>>> import numpy as np
>>> from numpy import linalg as LA
>>> np.set_printoptions(precision=2, suppress=True, linewidth=100)
>>> K = np.array([[1, 0, 0], [-3, 1, 0], [1, 3, 1]])
>>> print(K)
[[ 1  0  0]
 [-3  1  0]
 [ 1  3  1]]
>>> print(LA.matrix_rank(K))
3
>>> print(np.count_nonzero(K))
6
>>> print(np.diff(K, axis=0))
[[-4  1  0]
 [ 4  2  1]]
>>> print(K.sum(axis=0))
[-1  4  1]
>>> print(round(float(LA.norm(K)), 2))
4.69
>>> print(K.sum(axis=1))
[ 1 -2  5]
>>> print(np.abs(K).max())
3
>>> print(K.mean(axis=0))
[-0.33  1.33  0.33]
>>> vals, vecs = LA.eig(K)
>>> print(np.sort(LA.eigvals(K @ K)))
[1. 1. 1.]
>>> print(np.prod(vals))
1.0
>>> print(K @ vecs[:, 0] - vals[0] * vecs[:, 0])
[0. 0. 0.]
>>> print(np.sort(LA.eigvals(LA.inv(K))))
[1.+0.j 1.-0.j 1.+0.j]
>>> vec = np.array([1, -2, -1])
>>> print(np.sign((K @ vec).round(6)))
[ 1 -1 -1]
>>> print((K @ vec).argmax())
0
>>> print(K @ vec)
[ 1 -5 -6]
>>> print(K @ np.ones(3))
[ 1. -2.  5.]
>>> print((K * vec).sum(axis=1))
[ 1 -5 -6]
>>> print(np.allclose(K @ K.T, K.T @ K))
False
>>> print((K - K.T) / 2)
[[ 0.   1.5 -0.5]
 [-1.5  0.  -1.5]
 [ 0.5  1.5  0. ]]
>>> print(round(LA.det(K), 2))
1.0
>>> print(round(np.abs(LA.eigvals(K)).max(), 2))
1.0
>>> print(K @ K)
[[ 1  0  0]
 [-6  1  0]
 [-7  6  1]]
>>> mat = np.array([[0, 0, 0, 0], [0, 0, 1, 1], [0, 1, 0, 1], [0, 1, 1, 0]])
>>> # symmetric, so the eigenvalues are real
>>> print(np.unique(mat.round(6), axis=0).shape)
(4, 4)
>>> print(LA.lstsq(mat[:-1].T, mat[-1])[2])
2
>>> print(np.round(mat @ LA.pinv(mat) @ mat, 2) + 0)
[[0. 0. 0. 0.]
 [0. 0. 1. 1.]
 [0. 1. 0. 1.]
 [0. 1. 1. 0.]]
>>> print(np.allclose(mat[:-1].T @ LA.lstsq(mat[:-1].T, mat[-1])[0], mat[-1]))
False
>>> print(round(float(LA.norm(mat[1] - mat[0])), 2))
1.41
>>> print(round(float(LA.norm(mat) ** 2 / LA.norm(mat, 2) ** 2), 2))
1.5
>>> print(LA.norm(mat, axis=1).argmax())
1
>>> print(np.round(LA.norm(mat, 2), 2))
2.0
>>> print(LA.norm(mat, axis=0))
[0.   1.41 1.41 1.41]
>>> print(mat[1] @ mat[0])
0
>>> print(round(float(LA.norm(mat, 1)), 2), round(float(LA.norm(mat, np.inf)), 2))
2.0 2.0
>>> vals, vecs = LA.eigh(mat)
>>> vec = np.array([0, 1, 3, 3])
>>> print(round(float(vec @ mat @ vec / (vec @ vec)), 2), np.round(vals[0], 2), round(vals[-1], 2))
1.58 -1.0 2.0
>>> print(vecs * np.abs(vals) @ vecs.T)
[[0.   0.   0.   0.  ]
 [0.   1.33 0.33 0.33]
 [0.   0.33 1.33 0.33]
 [0.   0.33 0.33 1.33]]
>>> print(vecs * np.maximum(vals, 0) @ vecs.T)
[[0.   0.   0.   0.  ]
 [0.   0.67 0.67 0.67]
 [0.   0.67 0.67 0.67]
 [0.   0.67 0.67 0.67]]
>>> print(vec @ mat @ vec)
30
>>> W0 = np.loadtxt("mat.csv", delimiter=",")
>>> print(W0)
[[ -5.11  -1.08   5.18]
 [  4.41   0.95  -4.62]
 [  2.43   0.53  -2.67]
 [  4.02   0.73  -4.16]
 [ -5.73  -1.15   5.72]
 [ -1.16  -0.25   1.2 ]
 [ -0.34  -0.1    0.43]
 [  1.56   0.17  -1.42]
 [ -3.22  -0.58   3.19]
 [  2.34   0.54  -2.59]
 [ -2.91  -0.45   2.98]
 [  3.09   0.64  -3.14]
 [ -9.75  -2.03   9.46]
 [  2.14   0.39  -2.25]
 [  7.34   1.36  -7.31]
 [ 14.49   2.9  -14.39]
 [  4.55   0.75  -4.4 ]
 [  1.4    0.3   -1.47]
 [ -7.44  -1.32   7.59]
 [ -2.63  -0.68   2.67]]
>>> print(round(np.log10(LA.cond(W0))))
2
>>> print(round(LA.norm(W0, 2) / LA.norm(W0), 2))
1.0
>>> print(np.abs(LA.svd(W0)[2][-1]))
[0.14 0.99 0.05]
>>> M2 = np.c_[W0[:, :1] @ np.array([[0]]), np.array([5, 0, 5, 1, 3, 5, 3, 0, 5, 2, 0, 3, 2, 4, 3, 3, 1, 1, 4, 1])]
>>> print(M2)
[[0. 5.]
 [0. 0.]
 [0. 5.]
 [0. 1.]
 [0. 3.]
 [0. 5.]
 [0. 3.]
 [0. 0.]
 [0. 5.]
 [0. 2.]
 [0. 0.]
 [0. 3.]
 [0. 2.]
 [0. 4.]
 [0. 3.]
 [0. 3.]
 [0. 1.]
 [0. 1.]
 [0. 4.]
 [0. 1.]]
>>> print(LA.norm(LA.qr(W0)[0].T @ M2, axis=0) ** 2 / ((M2 ** 2).sum(axis=0) + 1e-12))
[0.   0.02]
>>> print(LA.matrix_rank(np.c_[W0, M2]))
4
>>> print(LA.lstsq(W0, M2[:, 0])[0])
[0. 0. 0.]
>>> vec = np.array([-5, -1, 1])
>>> y = W0 @ vec
>>> print(np.round(LA.pinv(W0) @ W0, 2) + 0)
[[1. 0. 0.]
 [0. 1. 0.]
 [0. 0. 1.]]
>>> print(LA.lstsq(W0, y)[0])
[-5. -1.  1.]
>>> print(LA.solve(W0.T @ W0, W0.T @ y))
[-5. -1.  1.]
>>> rng = np.random.default_rng(30944)
>>> y = y + 0.02 * rng.normal(size=20)
>>> print(y)
[ 31.83 -27.62 -15.37 -24.99  35.54   7.23   2.2   -9.36  19.87 -14.85  18.   -19.27  60.26 -13.34
 -45.39 -89.74 -27.92  -8.78  46.09  16.54]
>>> b, *_ = LA.lstsq(W0, y)
>>> print([round(float(LA.norm(LA.solve(W0.T @ W0 + lam * np.eye(3), W0.T @ y))), 2) for lam in (0, 1, 10, 100)])
[5.2, 4.36, 4.31, 4.01]
>>> print(np.round(LA.norm(y - W0 @ b), 2))
0.08
>>> print(np.round(LA.norm(W0) ** 2 / LA.norm(W0, 2) ** 2, 2))
1.0
>>> print(np.round(LA.norm(W0, 1), 2), np.round(LA.norm(W0, np.inf), 2))
86.84 31.78
>>> print(round(float(LA.norm(W0, 2)), 2))
34.57
